$ ipython --no-banner

In [1]: import numpy as np

In [2]: from numpy import linalg as LA

In [3]: np.set_printoptions(suppress=True, linewidth=140)

In [4]: def rnd(a):
   ...:     return np.round(a, 1) + 0
   ...: 

In [5]: M = np.load("out18.npy")

In [6]: print(rnd(M))
[[-0.9 -0.3  0.3  0. ]
 [ 0.  -0.6 -0.6  0.5]
 [-0.4  0.7 -0.4  0.4]
 [ 0.2  0.1  0.6  0.8]]

In [7]: print(rnd(LA.det(M.T)))
-1.0

In [8]: print(rnd(np.poly(M)))
[ 1.   1.1  0.  -1.1 -1. ]

In [9]: print(rnd(LA.eigvals(M).sum().real))
-1.1

In [10]: print(rnd(LA.eigvals(M)))
[-1. +0.j  -0.6+0.8j -0.6-0.8j  1. +0.j ]

In [11]: x = np.array([0, -2, 2, 1])

In [12]: print((M @ x).argmax())
3

In [13]: print(rnd(M @ x))
[ 1.3  0.6 -1.9  1.8]

In [14]: print(rnd(M @ np.eye(4)[0]))
[-0.9  0.  -0.4  0.2]

In [15]: print(rnd(M * x))
[[ 0.   0.7  0.7  0. ]
 [ 0.   1.2 -1.2  0.5]
 [ 0.  -1.4 -0.8  0.4]
 [ 0.  -0.2  1.2  0.8]]

In [16]: x = np.array([2, -4, 8, -3])

In [17]: print(4 - LA.matrix_rank(M - np.eye(4), tol=1e-8))
1

In [18]: print(rnd(np.abs(LA.eigvals(M))))
[1. 1. 1. 1.]

In [19]: print(rnd(M.T @ (M @ x)))
[ 2. -4.  8. -3.]

In [20]: print(rnd(LA.inv(M)))
[[-0.9  0.  -0.4  0.2]
 [-0.3 -0.6  0.7  0.1]
 [ 0.3 -0.6 -0.4  0.6]
 [ 0.   0.5  0.4  0.8]]

In [21]: x = np.array([4, -4, -2, 2])

In [22]: target = M @ x

In [23]: print(rnd(target))
[-2.9  4.7 -3.1  0.6]

In [24]: print(rnd(LA.solve(M, 4 * target)))
[ 16. -16.  -8.   8.]

In [25]: print(rnd(LA.solve(M, M[:, 1])))
[0. 1. 0. 0.]

In [26]: rng = np.random.default_rng(3723)

In [27]: mat = np.array([[1, -1, 2, 3, 0, -3],
    ...:     [-3, 0, -2, 0, -3, 3],
    ...:     [2, -3, -3, 1, -1, -1],
    ...:     [3, 0, -1, -1, 1, -1],
    ...:     [0, 0, 3, 1, -3, 3],
    ...:     [2, -1, 2, 3, -2, -1],
    ...:     [-2, 1, -1, 3, 2, 0]]) * (rng.random((7, 6)) < 0.3)

In [28]: print(mat)
[[ 0  0  0  0  0  0]
 [-3  0  0  0 -3  0]
 [ 2 -3  0  1 -1  0]
 [ 0  0  0 -1  0  0]
 [ 0  0  0  1  0  3]
 [ 0 -1  0  0  0 -1]
 [ 0  0  0  0  0  0]]

In [29]: U, sig, Vh = LA.svd(mat)

In [30]: evecs = Vh[:(sig > 1e-8).sum()]

In [31]: x = mat[0] + -2 * mat[2] + rng.integers(2) * np.eye(6)[0]

In [32]: print(x)
[-3.  6.  0. -2.  2.  0.]

In [33]: print(rnd(evecs.T @ evecs))
[[1. 0. 0. 0. 0. 0.]
 [0. 1. 0. 0. 0. 0.]
 [0. 0. 0. 0. 0. 0.]
 [0. 0. 0. 1. 0. 0.]
 [0. 0. 0. 0. 1. 0.]
 [0. 0. 0. 0. 0. 1.]]

In [34]: print(rnd(LA.norm(x - evecs.T @ evecs @ x)))
0.0

In [35]: rank = LA.matrix_rank(mat)

In [36]: print(rank)
5

In [37]: null = LA.svd(mat)[2][rank:].T

In [38]: print(rnd(null @ null.T))
[[0. 0. 0. 0. 0. 0.]
 [0. 0. 0. 0. 0. 0.]
 [0. 0. 1. 0. 0. 0.]
 [0. 0. 0. 0. 0. 0.]
 [0. 0. 0. 0. 0. 0.]
 [0. 0. 0. 0. 0. 0.]]

In [39]: print(rnd(null[:, 0] / null[np.abs(null[:, 0]).round(6).argmax(), 0]))
[0. 0. 1. 0. 0. 0.]

In [40]: print(null.shape)
(6, 1)

In [41]: print(LA.matrix_rank(mat.T @ mat), LA.matrix_rank(mat @ mat.T))
5 5

In [42]: print(rnd(mat @ null))
[[0.]
 [0.]
 [0.]
 [0.]
 [0.]
 [0.]
 [0.]]

In [43]: print([int(LA.matrix_rank(mat[:, :j + 1])) for j in range(6)])
[1, 2, 2, 3, 4, 5]

In [44]: O = M.astype(float).copy()

In [45]: for j in range(4):
    ...:     O[:, j] -= O[:, :j] @ (O[:, :j].T @ O[:, j])
    ...:     O[:, j] /= LA.norm(O[:, j])
    ...: 

In [46]: print(rnd(O))
[[-0.9 -0.3  0.3  0. ]
 [ 0.  -0.6 -0.6  0.5]
 [-0.4  0.7 -0.4  0.4]
 [ 0.2  0.1  0.6  0.8]]

In [47]: print(rnd(O.T @ O))
[[1. 0. 0. 0.]
 [0. 1. 0. 0.]
 [0. 0. 1. 0.]
 [0. 0. 0. 1.]]

In [48]: E = np.loadtxt("case18.csv", delimiter=",")

In [49]: print(E)
[[-1. -6. -5. -1.  1.]
 [-1. -6. -5. -1.  1.]
 [-2. -7. -6. -2.  0.]
 [-2. -7. -6. -2.  0.]
 [-1. -6. -5. -1.  1.]
 [ 1. -4. -3.  1.  3.]
 [ 1. -4. -3.  1.  3.]]

In [50]: Y = E + rng.integers(-2, 3, (7, 2)) @ rng.integers(-2, 3, (2, 5))

In [51]: print(Y)
[[ -1. -10.  -7.  -3.  -1.]
 [ -5.  -6.  -8.  -2.   0.]
 [  6.  -7.   0.   0.   2.]
 [ -6.  -7.  -9.  -3.  -1.]
 [  3.  -6.  -2.   0.   2.]
 [ -1.  -5.  -5.   0.   2.]
 [ -3.  -6.  -7.  -1.   1.]]

In [52]: print(np.abs(Y - E).sum(axis=1))
[10.  9. 18.  9.  9.  7. 14.]

In [53]: print(rnd(LA.svd(Y - E, compute_uv=False)))
[15.6  5.3  0.   0.   0. ]

In [54]: print(LA.matrix_rank(Y - E, tol=1e-8))
2

In [55]: print(Y - E)
[[ 0. -4. -2. -2. -2.]
 [-4.  0. -3. -1. -1.]
 [ 8.  0.  6.  2.  2.]
 [-4.  0. -3. -1. -1.]
 [ 4.  0.  3.  1.  1.]
 [-2. -1. -2. -1. -1.]
 [-4. -2. -4. -2. -2.]]

In [56]: rank = LA.matrix_rank(E)

In [57]: print(rank)
2

In [58]: null = LA.svd(E)[2][rank:].T

In [59]: print(np.allclose(E @ null, 0))
True

In [60]: print([int(LA.matrix_rank(E[:, :j + 1])) for j in range(5)])
[1, 2, 2, 2, 2]

In [61]: print(rnd(null @ null.T))
[[ 0.7 -0.1 -0.1 -0.3 -0.3]
 [-0.1  0.4 -0.5 -0.1  0.1]
 [-0.1 -0.5  0.6 -0.1  0.1]
 [-0.3 -0.1 -0.1  0.7 -0.3]
 [-0.3  0.1  0.1 -0.3  0.5]]

In [62]: print(LA.matrix_rank(E.T @ E), LA.matrix_rank(E @ E.T))
2 2

In [63]: F = np.loadtxt("mat.csv", delimiter=",")

In [64]: print(F)
[[-4.  0.  2. -3.  4. -5. -3.]
 [ 0. -4.  0.  2. -3.  4. -5.]
 [ 2.  0. -4.  0.  2. -3.  4.]
 [-3.  2.  0. -4.  0.  2. -3.]
 [ 4. -3.  2.  0. -4.  0.  2.]
 [-5.  4. -3.  2.  0. -4.  0.]
 [-3. -5.  4. -3.  2.  0. -4.]]

In [65]: f, v = F[2], F[1]

In [66]: print(f @ v)
-38.0

In [67]: print(f @ f)
49.0

In [68]: pr = (f @ v) / (f @ f) * f

In [69]: print(rnd(v - pr))
[ 1.6 -4.  -3.1  2.  -1.4  1.7 -1.9]

In [70]: print(rnd((v - pr) @ f))
0.0

In [71]: print(rnd(LA.norm(f + v) ** 2 + LA.norm(f - v) ** 2))
238.0

In [72]: z = rng.permutation(7)

In [73]: print(z)
[6 1 4 3 0 2 5]

In [74]: Y = F[z][:, z]

In [75]: print(np.trace(Y))
-28.0

In [76]: x = np.array([6, 0, 4, 9, 9, 6, 4])

In [77]: target = F @ x

In [78]: print(target)
[-49.  -5.  12. -54.   4. -48. -27.]

In [79]: print(rnd(LA.solve(F, target + F[:, 4])))
[ 6.  0.  4.  9. 10.  6.  4.]

In [80]: J = np.array([[-17, -1, -2, 0, -3],
    ...:     [1, 20, 3, 1, 2],
    ...:     [3, -1, 20, -2, 0],
    ...:     [2, -1, -3, 9, 1],
    ...:     [-3, 0, -1, -1, 9]])

In [81]: print(J)
[[-17  -1  -2   0  -3]
 [  1  20   3   1   2]
 [  3  -1  20  -2   0]
 [  2  -1  -3   9   1]
 [ -3   0  -1  -1   9]]

In [82]: x = np.array([1, -1, 1, 1, -2])

In [83]: target = J @ x

In [84]: print(target)
[-12 -19  22   7 -23]

In [85]: print(rnd(LA.solve(J, target)))
[ 1. -1.  1.  1. -2.]
